>>> import numpy as np
>>> np.set_printoptions(precision=3, suppress=True, linewidth=160, floatmode="fixed")
>>> X = np.load("data.npy")
>>> X
array([[ -3,  -6,  12,  12,  12],
       [  4,   8, -16, -16, -16],
       [ -8, -16,  32,  32,  32],
       [  4,   8, -16, -16, -16]])
>>> C2 = X.T @ X
>>> np.diag(C2)
array([ 105,  420, 1680, 1680, 1680])
>>> np.linalg.matrix_rank(C2)
np.int64(1)
>>> (X @ X.T).shape
(4, 4)
>>> np.allclose(C2, C2.T)
True
>>> left, s, Vt = np.linalg.svd(X)
>>> np.argmax(s[:-1] / (s[1:] + 1e-6)) + 1
np.int64(1)
>>> s.round(3) + 0
array([74.599,  0.000,  0.000,  0.000])
>>> M2 = left[:, :1] @ np.diag(s[:1]) @ Vt[:1]
>>> M2
array([[ -3.000,  -6.000,  12.000,  12.000,  12.000],
       [  4.000,   8.000, -16.000, -16.000, -16.000],
       [ -8.000, -16.000,  32.000,  32.000,  32.000],
       [  4.000,   8.000, -16.000, -16.000, -16.000]])
>>> np.round(np.linalg.norm(X - M2) / np.linalg.norm(X), 3)
np.float64(0.0)
>>> np.linalg.matrix_rank(M2)
np.int64(1)
>>> round(float(np.abs(X - M2).max()), 3)
0.0
>>> np.linalg.matrix_rank(X, rtol=0.05)
np.int64(1)
>>> np.allclose(X[:-1].T @ np.linalg.lstsq(X[:-1].T, X[-1])[0], X[-1])
True
>>> np.unique(X.round(6), axis=0).shape
(3, 5)
>>> np.abs(np.diag(np.linalg.qr(X)[1])) > 1e-9
array([ True, False, False, False])
>>> M2 = np.array([[-1.0, -0.2, -2.0],
...     [0.0, 1.2, -1.2],
...     [-0.8, -0.8, 1.6],
...     [-0.1, -0.1, 1.0],
...     [0.4, -1.6, 0.0]])
>>> W2 = np.array([[-0.3, 0.6, -0.4, 0.3],
...     [-0.2, 0.7, -0.6, -2.1],
...     [0.1, 1.5, 1.0, 1.7]])
>>> A = M2 @ W2
>>> A
array([[ 0.140, -3.740, -1.480, -3.280],
       [-0.360, -0.960, -1.920, -4.560],
       [ 0.560,  1.360,  2.400,  4.160],
       [ 0.150,  1.370,  1.100,  1.880],
       [ 0.200, -0.880,  0.800,  3.480]])
>>> np.linalg.cond(A) > 100
np.True_
>>> np.linalg.matrix_rank(A, rtol=0.1)
np.int64(2)
>>> left, s, Vt = np.linalg.svd(A)
>>> vecs = Vt[:(s > 1e-8).sum()]
>>> rng = np.random.default_rng(168225)
>>> vec = A[3] + 5 * A[2] + rng.integers(2) * np.eye(4)[2]
>>> vec
array([ 2.950,  8.170, 14.100, 22.680])
>>> round(float(np.linalg.norm(vec - vecs.T @ vecs @ vec)), 3)
0.418
>>> vecs.T @ vecs
array([[ 0.197, -0.117,  0.374, -0.069],
       [-0.117,  0.983,  0.055, -0.010],
       [ 0.374,  0.055,  0.826,  0.032],
       [-0.069, -0.010,  0.032,  0.994]])
>>> r = np.linalg.matrix_rank(A)
>>> r
np.int64(3)
>>> null = np.linalg.svd(A)[2][r:].T
>>> np.linalg.matrix_rank(A.T @ A), np.linalg.matrix_rank(A @ A.T)
(np.int64(3), np.int64(3))
>>> np.allclose(A @ null, 0)
True
>>> null.shape
(4, 1)
>>> [int(np.linalg.matrix_rank(np.delete(A, i, axis=0))) for i in range(5)]
[3, 3, 3, 3, 3]
>>> np.round(A @ null, 3) + 0
array([[0.000],
       [0.000],
       [0.000],
       [0.000],
       [0.000]])
>>> blk = np.stack([A, -3 * A, A[::-1]])
>>> blk.shape
(3, 5, 4)
>>> np.einsum("bij,cij->bc", blk, blk)
array([[  97.925, -293.774,  -17.438],
       [-293.774,  881.321,   52.313],
       [ -17.438,   52.313,   97.925]])
>>> np.allclose(A[:-1].T @ np.linalg.lstsq(A[:-1].T, A[-1])[0], A[-1])
True
>>> A @ np.linalg.pinv(A) @ A
array([[ 0.140, -3.740, -1.480, -3.280],
       [-0.360, -0.960, -1.920, -4.560],
       [ 0.560,  1.360,  2.400,  4.160],
       [ 0.150,  1.370,  1.100,  1.880],
       [ 0.200, -0.880,  0.800,  3.480]])
>>> np.unique(A.round(6), axis=0).shape
(5, 4)
>>> np.abs(np.diag(np.linalg.qr(A)[1])) > 1e-9
array([ True,  True,  True, False])
>>> F = np.load("mat.npy")
>>> F
array([[ 1.300, -2.000, -1.000,  1.000, -1.000],
       [ 2.000,  0.300, -3.000, -2.000,  3.000],
       [ 2.000, -1.000, -1.700, -2.000, -2.000],
       [-3.000,  2.000,  2.000,  3.300,  3.000],
       [ 1.000, -2.000, -1.000,  1.000, -0.700]])
>>> round(float(np.linalg.det(F.T)), 3)
-8.086
>>> np.einsum("ij,ji->", F, F)
np.float64(-15.95)
>>> np.linalg.eigvals(F)
array([-0.054+3.577j, -0.054-3.577j,  3.009+0.000j, -0.700+0.000j,  0.300+0.000j])
>>> q = F.astype(float).copy()
>>> for j in range(5):
...     q[:, j] -= q[:, :j] @ (q[:, :j].T @ q[:, j])
...     q[:, j] /= np.linalg.norm(q[:, j])
... 
>>> np.round(q.T @ q, 3) + 0
array([[1.000, 0.000, 0.000, 0.000, 0.000],
       [0.000, 1.000, 0.000, 0.000, 0.000],
       [0.000, 0.000, 1.000, 0.000, 0.000],
       [0.000, 0.000, 0.000, 1.000, 0.000],
       [0.000, 0.000, 0.000, 0.000, 1.000]])
>>> data = np.loadtxt("sample2.csv", delimiter=",")
>>> data
array([[ 3.288, -1.069, -0.270],
       [-1.069,  6.648,  0.388],
       [-0.270,  0.388,  2.064]])
>>> vec = np.array([0, 3, 3])
>>> (data @ vec).argmax()
np.int64(1)
>>> data @ np.eye(3)[2]
array([-0.270,  0.388,  2.064])
>>> np.linalg.norm(data @ vec) <= np.linalg.norm(data, 2) * np.linalg.norm(vec) + 1e-9
np.True_
>>> np.einsum("ij,j->i", data, vec)
array([-4.017, 21.108,  7.356])
>>> (data * vec).sum(axis=1)
array([-4.017, 21.108,  7.356])
>>> np.sign((data @ vec).round(6))
array([-1.000,  1.000,  1.000])
>>> W0 = np.loadtxt("out14.csv", delimiter=",")
>>> W0
array([[ 1.000,  0.000,  0.000,  0.000,  0.000],
       [ 0.000,  1.000,  0.000,  0.000,  0.000],
       [ 0.000,  0.000,  0.259,  0.000,  0.966],
       [ 0.000,  0.000,  0.000,  1.000,  0.000],
       [ 0.000,  0.000, -0.966,  0.000,  0.259]])
>>> np.sort(np.abs(np.linalg.eigvals(W0)))
array([1.000, 1.000, 1.000, 1.000, 1.000])
>>> round(float(np.abs(np.linalg.eigvals(W0)).max()), 3)
1.0
>>> vec = np.array([-2, -4, 4, 2, 3])
>>> y = W0 @ vec
>>> y
array([-2.000, -4.000,  3.933,  2.000, -3.087])
>>> np.linalg.solve(W0, 2 * y)
array([-4.000, -8.000,  8.000,  4.000,  6.000])
>>> np.linalg.solve(W0, y)
array([-2.000, -4.000,  4.000,  2.000,  3.000])
>>> np.linalg.solve(W0, y + W0[:, 2])
array([-2.000, -4.000,  5.000,  2.000,  3.000])
>>> np.round(W0.T @ W0, 3) + 0
array([[1.000, 0.000, 0.000, 0.000, 0.000],
       [0.000, 1.000, 0.000, 0.000, 0.000],
       [0.000, 0.000, 1.000, 0.000, 0.000],
       [0.000, 0.000, 0.000, 1.000, 0.000],
       [0.000, 0.000, 0.000, 0.000, 1.000]])
>>> np.linalg.pinv(W0)
array([[ 1.000,  0.000,  0.000,  0.000,  0.000],
       [ 0.000,  1.000,  0.000,  0.000,  0.000],
       [ 0.000,  0.000,  0.259,  0.000, -0.966],
       [ 0.000,  0.000,  0.000,  1.000,  0.000],
       [ 0.000,  0.000,  0.966,  0.000,  0.259]])
>>> np.linalg.svd(W0, compute_uv=False)
array([1.000, 1.000, 1.000, 1.000, 1.000])
>>> feats = np.loadtxt("w.csv", delimiter=",")
>>> feats
array([[ -2.000,   2.000,  -1.000,   4.000],
       [ -1.000,  -3.000,  -6.000,   1.000],
       [  4.000,   2.000,  -8.000,  -4.000],
       [  9.000,  -3.000, -10.000,  -6.000],
       [ 12.000,   2.000,  -7.000,  -9.000],
       [ 10.000,   1.000,  -8.000, -10.000],
       [ 14.000,   4.000,  -3.000, -10.000],
       [ 12.000,   8.000,  -6.000,  -7.000],
       [ 17.000,  12.000,  -5.000,  -9.000],
       [ 22.000,   8.000, -10.000, -10.000],
       [ 27.000,  11.000, -10.000, -15.000],
       [ 30.000,  14.000, -15.000, -17.000],
       [ 30.000,  18.000, -19.000, -15.000],
       [ 32.000,  21.000, -21.000, -19.000],
       [ 36.000,  17.000, -19.000, -18.000],
       [ 39.000,  15.000, -24.000, -21.000],
       [ 35.000,  15.000, -23.000, -24.000],
       [ 36.000,  10.000, -28.000, -25.000],
       [ 39.000,  11.000, -28.000, -28.000],
       [ 43.000,  12.000, -33.000, -29.000],
       [ 43.000,  14.000, -33.000, -27.000],
       [ 38.000,  18.000, -36.000, -27.000],
       [ 39.000,  20.000, -40.000, -24.000],
       [ 43.000,  25.000, -44.000, -27.000],
       [ 45.000,  21.000, -48.000, -23.000],
       [ 49.000,  19.000, -52.000, -24.000],
       [ 54.000,  14.000, -52.000, -22.000]])
>>> cen = feats - feats.mean(axis=0)
>>> left, s, Vt = np.linalg.svd(cen, full_matrices=False)
>>> np.searchsorted(np.cumsum(s ** 2) / (s ** 2).sum(), 0.9) + 1
np.int64(1)
>>> np.abs(left[:, 0]).argmax()
np.int64(0)
>>> np.abs(Vt[-1])
array([0.639, 0.233, 0.149, 0.718])
>>> (np.sign(left[:, 0]) == np.sign(left[0, 0])).astype(int)
array([1, 1, 1, 1, 1, 1, 1, 1, 1, 1, 1, 1, 0, 0, 0, 0, 0, 0, 0, 0, 0, 0, 0, 0, 0, 0, 0])
>>> Vt[0] * np.sign(Vt[0, np.abs(Vt[0]).argmax()])
array([ 0.644,  0.265, -0.622, -0.358])
>>> round(float((s ** 2).sum() ** 2 / (s ** 4).sum()), 3)
1.203
>>> s
array([124.185,  30.440,  20.761,  13.222])
>>> M = np.load("test5.npy")
>>> M
array([[  0,   0,   0,   0],
       [ -9,  -8,   7,  -5],
       [ -5,  -5,   9,   6],
       [  0,   0,   0,   0],
       [ -5,  -5,   9,   6],
       [ -6,  -6,  11,  -3],
       [  0,   0,   0,   0],
       [  0,   0,   0,   0],
       [ -1,  -1,   2,  -9],
       [ -8,  -7,   5,   4],
       [ -5,  -5,   9,   6],
       [ -8,  -7,   5,   4],
       [ -8,  -7,   5,   4],
       [  0,   0,   0,   0],
       [ -6,  -6,  11,  -3],
       [ -8,  -7,   5,   4],
       [-13,  -2,   4,  12],
       [ -6,  -6,  11,  -3],
       [  0,   0,   0,   0],
       [ -8,  -7,   5,   4],
       [  0,   0,   0,   0],
       [ -8,  -7,   5,   4],
       [ -8,   3,  -5,   6],
       [ -5,  -5,   9,   6],
       [ -1,  -1,   2,  -9],
       [ -1,  -1,   2,  -9],
       [  0,   0,   0,   0],
       [ -8,   3,  -5,   6],
       [  0,   0,   0,   0]])
>>> M2 = np.array([[3, -1], [-2, 0], [-2, 0], [0, 1]])
>>> np.linalg.matrix_rank(M @ M2)
np.int64(2)
>>> M @ M2
array([[  0,   0],
       [-25,   4],
       [-23,  11],
       [  0,   0],
       [-23,  11],
       [-28,   3],
       [  0,   0],
       [  0,   0],
       [ -5,  -8],
       [-20,  12],
       [-23,  11],
       [-20,  12],
       [-20,  12],
       [  0,   0],
       [-28,   3],
       [-20,  12],
       [-43,  25],
       [-28,   3],
       [  0,   0],
       [-20,  12],
       [  0,   0],
       [-20,  12],
       [-20,  14],
       [-23,  11],
       [ -5,  -8],
       [ -5,  -8],
       [  0,   0],
       [-20,  14],
       [  0,   0]])
>>> np.linalg.matrix_rank(np.vstack([M, M2.T]))
np.int64(4)
>>> M2.T @ M.T
array([[  0, -25, -23,   0, -23, -28,   0,   0,  -5, -20, -23, -20, -20,   0, -28, -20, -43, -28,   0, -20,   0, -20, -20, -23,  -5,  -5,   0, -20,   0],
       [  0,   4,  11,   0,  11,   3,   0,   0,  -8,  12,  11,  12,  12,   0,   3,  12,  25,   3,   0,  12,   0,  12,  14,  11,  -8,  -8,   0,  14,   0]])
>>> np.einsum("ik,kj->ij", M, M2)
array([[  0,   0],
       [-25,   4],
       [-23,  11],
       [  0,   0],
       [-23,  11],
       [-28,   3],
       [  0,   0],
       [  0,   0],
       [ -5,  -8],
       [-20,  12],
       [-23,  11],
       [-20,  12],
       [-20,  12],
       [  0,   0],
       [-28,   3],
       [-20,  12],
       [-43,  25],
       [-28,   3],
       [  0,   0],
       [-20,  12],
       [  0,   0],
       [-20,  12],
       [-20,  14],
       [-23,  11],
       [ -5,  -8],
       [ -5,  -8],
       [  0,   0],
       [-20,  14],
       [  0,   0]])
